% python3 -q
>>> import numpy as np
>>> from numpy import linalg as LA
>>> np.set_printoptions(precision=3, suppress=True, linewidth=160, floatmode="fixed")
>>> W0 = np.array([[0, 0, 3], [2, 3, 0], [2, 0, 1]])
>>> print(W0)
[[0 0 3]
 [2 3 0]
 [2 0 1]]
>>> r0, v = W0[2], W0[0]
>>> print(r0 @ r0)
5
>>> p = (r0 @ v) / (r0 @ r0) * r0
>>> print(round(float(LA.norm(r0 + v) ** 2 + LA.norm(r0 - v) ** 2), 3))
28.0
>>> print(np.outer(r0, v))
[[0 0 6]
 [0 0 0]
 [0 0 3]]
>>> K = np.load("m.npy")
>>> print(K)
[[ 2 -1  2  1]
 [ 1  2 -1  2]
 [ 2  1  2 -1]
 [-1  2  1  2]]
>>> x0 = np.array([-2, 0, -4, -4])
>>> print(K @ np.ones(4))
[4.000 4.000 4.000 4.000]
>>> print(np.einsum("ij,j->i", K, x0))
[-16  -6  -8 -10]
>>> print((K * x0).sum(axis=1))
[-16  -6  -8 -10]
>>> print(np.sign((K @ x0).round(6)))
[-1 -1 -1 -1]
>>> print(K * x0)
[[-4  0 -8 -4]
 [-2  0  4 -8]
 [-4  0 -8  4]
 [ 2  0 -4 -8]]
>>> print(np.round(np.abs(LA.eigvals(K)).max(), 3))
4.0
>>> assert K == K.T
Traceback (most recent call last):
  File "<python-input-19>", line 1, in <module>
    assert K == K.T
           ^^^^^^^^
ValueError: The truth value of an array with more than one element is ambiguous. Use a.any() or a.all()
>>> K.inv()
Traceback (most recent call last):
  File "<python-input-20>", line 1, in <module>
    K.inv()
    ^^^^^
AttributeError: 'numpy.ndarray' object has no attribute 'inv'
>>> print((K + K.T) / 2)
[[2.000 0.000 2.000 0.000]
 [0.000 2.000 0.000 2.000]
 [2.000 0.000 2.000 0.000]
 [0.000 2.000 0.000 2.000]]
>>> print(np.trace(K))
8
>>> print(np.round(LA.det(K), 3))
64.0
>>> rng = np.random.default_rng(4893)
>>> A2 = K + rng.integers(-2, 3, (4, 2)) @ rng.integers(-2, 3, (2, 4))
>>> print(A2)
[[ 6  3  2  3]
 [-1  0 -1  1]
 [ 0 -5  4 -6]
 [-1 -2  3 -2]]
>>> print(A2 - K)
[[ 4  4  0  2]
 [-2 -2  0 -1]
 [-2 -6  2 -5]
 [ 0 -4  2 -4]]
>>> print(np.round(LA.svd(A2 - K, compute_uv=False), 3) + 0)
[11.635  3.824  0.000  0.000]
>>> J = np.loadtxt("block6.csv", delimiter=",")
>>> print(J)
[[  0.000   0.000   0.000   0.000]
 [-21.000 -15.000 -21.000  21.000]
 [ 21.000  15.000  21.000 -21.000]
 [-21.000 -15.000 -21.000  21.000]]
>>> print(np.allclose(K @ K.T, K.T @ K))
True
>>> print(K @ (-1.0) ** np.arange(4))
[ 4.000 -4.000  4.000 -4.000]
>>> hat = np.triu(np.array([[2, 2, 1, -2], [-2, 2, -2, 2], [3, 2, 3, 1], [-3, -1, -2, -2]]), 1) + np.eye(4)
>>> A2 = hat @ J @ LA.inv(hat)
>>> print(A2)
[[  21.000  -27.000  -54.000  129.000]
 [-105.000  135.000  270.000 -645.000]
 [   0.000    0.000    0.000    0.000]
 [ -21.000   27.000   54.000 -129.000]]
>>> print(hat @ J - J @ hat)
[[ 21.000  15.000  21.000 -21.000]
 [-84.000 -18.000 -93.000  93.000]
 [-21.000 -57.000 -12.000  12.000]
 [  0.000  42.000  -9.000   9.000]]
>>> print(LA.matrix_rank(A2))
1
>>> print(np.round(np.poly(A2), 3) + 0)
[  1.000 -27.000   0.000   0.000   0.000]
>>> print(np.trace(A2), np.trace(J))
27.0 27.0
>>> r0 = np.array([1, 8, 4])
>>> print(np.cross(J[2, :3], J[3, :3]))
[0.000 0.000 0.000]
>>> print(np.correlate(J[2], J[3], "full"))
[  441.000  -126.000  -189.000 -1548.000  -189.000  -126.000   441.000]
>>> print(J.reshape(-1, 2))
[[  0.000   0.000]
 [  0.000   0.000]
 [-21.000 -15.000]
 [-21.000  21.000]
 [ 21.000  15.000]
 [ 21.000 -21.000]
 [-21.000 -15.000]
 [-21.000  21.000]]
>>> print(J.reshape(2, -1))
[[  0.000   0.000   0.000   0.000 -21.000 -15.000 -21.000  21.000]
 [ 21.000  15.000  21.000 -21.000 -21.000 -15.000 -21.000  21.000]]
>>> print(J.ravel(order="F"))
[  0.000 -21.000  21.000 -21.000   0.000 -15.000  15.000 -15.000   0.000 -21.000  21.000 -21.000   0.000  21.000 -21.000  21.000]
>>> t3 = J.reshape(4, 2, -1)
>>> print(np.swapaxes(t3, 1, 2)[3])
[[-21.000 -21.000]
 [-15.000  21.000]]
>>> print(t3[:, 0])
[[  0.000   0.000]
 [-21.000 -15.000]
 [ 21.000  15.000]
 [-21.000 -15.000]]
>>> print(t3.sum(axis=1))
[[  0.000   0.000]
 [-42.000   6.000]
 [ 42.000  -6.000]
 [-42.000   6.000]]
>>> print(np.einsum("ihd,jhd->hij", t3, t3).shape)
(2, 4, 4)
>>> print(np.einsum("ihd,ihd->ih", t3, t3))
[[  0.000   0.000]
 [666.000 882.000]
 [666.000 882.000]
 [666.000 882.000]]
>>> print(t3.shape)
(4, 2, 2)
